% ipython --no-banner

In [1]: import numpy as np

In [2]: from numpy import linalg as LA

In [3]: np.set_printoptions(precision=4, suppress=True, linewidth=140)

In [4]: m1 = np.loadtxt("x.csv", delimiter=",")

In [5]: print(m1)
[[ 0.9  1.5  1.1 -2.   0.8 -0.3]
 [ 0.4 -0.6 -0.7  1.  -0.9 -0.3]
 [-0.2  1.7  1.3  0.7  1.3  0.5]
 [-1.7 -0.6 -0.1  0.2  1.1  0.4]
 [ 0.2 -0.6  1.2 -1.1 -0.4  0.2]
 [ 0.5  1.9  0.7  0.   0.3 -0.7]
 [-0.7  1.1 -0.2  1.1  0.3  0.6]
 [ 1.2  0.  -1.1  1.   2.   0.8]
 [ 0.2 -0.6  1.3 -0.4 -0.3  1.1]
 [-3.5  3.5 14.   2.5  4.5  4. ]
 [ 0.4 -2.8 -0.3 -1.1 -0.8  0.5]
 [ 0.7  1.3  0.   0.5  0.2 -0.7]
 [ 0.5  0.9 -1.  -1.1  1.6  1.4]
 [-0.2  0.8  0.9 -0.2 -1.5 -0.4]
 [ 0.  -0.1 -1.1 -2.   0.3  0. ]
 [ 0.3 -0.8 -1.  -0.3 -1.2  0.4]
 [ 0.4 -0.2 -0.3  1.3 -0.5  1. ]
 [ 0.4  0.8 -0.2  0.2  1.7  2.4]
 [-0.3 -1.  -0.7 -0.4 -0.2  0.4]
 [-2.4  0.8 -0.7 -1.  -1.2  1.1]
 [ 1.1  1.8 -0.6 -0.7 -0.3 -0.7]
 [ 0.2 -0.3 -1.2  2.2 -0.4  0.8]
 [-0.8 -0.7  0.7  0.5 -0.3  0.3]]

In [6]: Ac = (m1 - m1.mean(axis=0)) / m1.std(axis=0)

In [7]: print(np.argwhere(np.abs(Ac) > 2))
[[ 9  0]
 [ 9  1]
 [ 9  2]
 [ 9  3]
 [ 9  4]
 [ 9  5]
 [10  1]
 [19  0]]

In [8]: print(Ac.std(axis=0))
[1. 1. 1. 1. 1. 1.]

In [9]: c = LA.lstsq(np.delete(Ac, 4, axis=1), Ac[:, 4])[0]

In [10]: round(float(1 - np.var(Ac[:, 4] - np.delete(Ac, 4, axis=1) @ c)), 4)
Out[10]: 0.6716

In [11]: np.abs(c).argmax()
Out[11]: np.int64(4)

In [12]: feats = np.load("out9.npy")

In [13]: feats
Out[13]: 
array([[ 58.9165, -39.5605, -20.7867,  -0.3409],
       [ 60.048 , -41.394 , -19.9237,  -0.252 ],
       [ 59.7913, -39.3848, -18.9664,  -1.7198],
       [ 60.3198, -39.4509, -18.836 ,  -0.7136],
       [ 58.6084, -37.9097, -20.6341,  -0.8375],
       [ 58.386 , -38.983 , -20.4226,  -0.3506],
       [ 58.7202, -40.1641, -18.514 ,   0.8479],
       [ 60.2758, -38.6564, -18.6396,   0.3888],
       [ 60.3699, -39.6042, -19.6793,  -0.1198],
       [ 59.9215, -38.7706, -20.8209,  -0.0351],
       [ 59.881 , -39.7547, -20.0274,   0.8629],
       [ 60.677 , -40.2471, -19.4429,   1.4417]])

In [14]: Ac = feats - feats.mean(axis=0)

In [15]: evecs = LA.svd(Ac)[2][:1]

In [16]: other = Ac - Ac @ evecs.T @ evecs

In [17]: np.cov(Ac @ evecs.T, rowvar=False)
Out[17]: array(1.3178)

In [18]: np.diag(evecs.T @ evecs)
Out[18]: array([0.2182, 0.3528, 0.208 , 0.221 ])

In [19]: print((Ac @ evecs.T).std(axis=0))
[1.0991]

In [20]: z = feats[:, 3] > np.median(feats[:, 3])

In [21]: r0 = feats[z].mean(axis=0) - feats[~z].mean(axis=0)

In [22]: r0
Out[22]: array([ 0.6292, -0.0857,  0.4076,  1.2668])

In [23]: z.astype(int)
Out[23]: array([0, 0, 0, 0, 0, 0, 1, 1, 1, 1, 1, 1])

In [24]: round(float((((feats - feats.mean(axis=0)) @ r0 > 0) == z).mean()), 4)
Out[24]: 0.8333

In [25]: ((feats - feats.mean(axis=0)) @ r0 > 0).astype(int)
Out[25]: array([0, 1, 0, 0, 0, 0, 1, 1, 1, 0, 1, 1])
